% python3 -q
>>> import numpy as np
>>> from numpy import linalg as LA
>>> np.set_printoptions(precision=2, suppress=True, linewidth=100)
>>> rd = lambda a: np.round(a, 2) + 0
>>> X = np.load("x.npy")
>>> X
array([[ 4., -4.,  0.,  2.,  3.,  0.,  3.,  0.,  2.,  0.,  2.],
       [ 3., -3.,  1.,  2.,  0.,  2.,  2.,  3.,  1.,  1.,  3.],
       [ 0.,  0.,  2.,  3.,  3.,  0.,  0.,  2.,  1.,  0.,  2.],
       [ 0.,  0.,  3.,  2.,  2.,  0.,  3.,  0.,  2.,  2.,  3.],
       [ 0.,  0.,  0.,  3.,  1.,  3.,  3.,  1.,  0.,  1.,  0.],
       [ 0.,  0.,  0.,  1.,  3.,  2.,  2.,  0.,  0.,  2.,  1.],
       [ 0.,  0.,  1.,  0.,  2.,  1.,  2.,  0.,  1.,  3.,  0.],
       [ 0.,  0.,  2.,  1.,  3.,  2.,  2.,  0.,  0.,  3.,  3.],
       [ 0.,  0.,  2.,  1.,  3.,  0.,  3.,  2.,  3.,  2.,  1.],
       [ 0.,  0.,  3.,  3.,  0.,  3.,  3.,  1.,  1.,  0.,  1.],
       [ 0.,  0.,  3.,  2.,  2.,  2.,  3.,  3.,  1.,  3.,  1.]])
>>> U, s, vt = LA.svd(X, full_matrices=False)
>>> rd(vt @ vt.T)
array([[1., 0., 0., 0., 0., 0., 0., 0., 0., 0., 0.],
       [0., 1., 0., 0., 0., 0., 0., 0., 0., 0., 0.],
       [0., 0., 1., 0., 0., 0., 0., 0., 0., 0., 0.],
       [0., 0., 0., 1., 0., 0., 0., 0., 0., 0., 0.],
       [0., 0., 0., 0., 1., 0., 0., 0., 0., 0., 0.],
       [0., 0., 0., 0., 0., 1., 0., 0., 0., 0., 0.],
       [0., 0., 0., 0., 0., 0., 1., 0., 0., 0., 0.],
       [0., 0., 0., 0., 0., 0., 0., 1., 0., 0., 0.],
       [0., 0., 0., 0., 0., 0., 0., 0., 1., 0., 0.],
       [0., 0., 0., 0., 0., 0., 0., 0., 0., 1., 0.],
       [0., 0., 0., 0., 0., 0., 0., 0., 0., 0., 1.]])
>>> rd(U.T @ U)
array([[1., 0., 0., 0., 0., 0., 0., 0., 0., 0., 0.],
       [0., 1., 0., 0., 0., 0., 0., 0., 0., 0., 0.],
       [0., 0., 1., 0., 0., 0., 0., 0., 0., 0., 0.],
       [0., 0., 0., 1., 0., 0., 0., 0., 0., 0., 0.],
       [0., 0., 0., 0., 1., 0., 0., 0., 0., 0., 0.],
       [0., 0., 0., 0., 0., 1., 0., 0., 0., 0., 0.],
       [0., 0., 0., 0., 0., 0., 1., 0., 0., 0., 0.],
       [0., 0., 0., 0., 0., 0., 0., 1., 0., 0., 0.],
       [0., 0., 0., 0., 0., 0., 0., 0., 1., 0., 0.],
       [0., 0., 0., 0., 0., 0., 0., 0., 0., 1., 0.],
       [0., 0., 0., 0., 0., 0., 0., 0., 0., 0., 1.]])
>>> rd(U.T @ X @ vt.T)
array([[16.88,  0.  ,  0.  ,  0.  ,  0.  ,  0.  ,  0.  ,  0.  ,  0.  ,  0.  ,  0.  ],
       [ 0.  ,  7.21,  0.  ,  0.  ,  0.  ,  0.  ,  0.  ,  0.  ,  0.  ,  0.  ,  0.  ],
       [ 0.  ,  0.  ,  5.62,  0.  ,  0.  ,  0.  ,  0.  ,  0.  ,  0.  ,  0.  ,  0.  ],
       [ 0.  ,  0.  ,  0.  ,  4.73,  0.  ,  0.  ,  0.  ,  0.  ,  0.  ,  0.  ,  0.  ],
       [ 0.  ,  0.  ,  0.  ,  0.  ,  3.61,  0.  ,  0.  ,  0.  ,  0.  ,  0.  ,  0.  ],
       [ 0.  ,  0.  ,  0.  ,  0.  ,  0.  ,  3.5 ,  0.  ,  0.  ,  0.  ,  0.  ,  0.  ],
       [ 0.  ,  0.  ,  0.  ,  0.  ,  0.  ,  0.  ,  3.26,  0.  ,  0.  ,  0.  ,  0.  ],
       [ 0.  ,  0.  ,  0.  ,  0.  ,  0.  ,  0.  ,  0.  ,  1.32,  0.  ,  0.  ,  0.  ],
       [ 0.  ,  0.  ,  0.  ,  0.  ,  0.  ,  0.  ,  0.  ,  0.  ,  1.01,  0.  ,  0.  ],
       [ 0.  ,  0.  ,  0.  ,  0.  ,  0.  ,  0.  ,  0.  ,  0.  ,  0.  ,  0.58,  0.  ],
       [ 0.  ,  0.  ,  0.  ,  0.  ,  0.  ,  0.  ,  0.  ,  0.  ,  0.  ,  0.  ,  0.  ]])
>>> U.shape, s.shape, vt.shape
((11, 11), (11,), (11, 11))
>>> rd(np.abs(vt[0]))
array([0.13, 0.13, 0.32, 0.36, 0.38, 0.26, 0.47, 0.23, 0.22, 0.3 , 0.32])
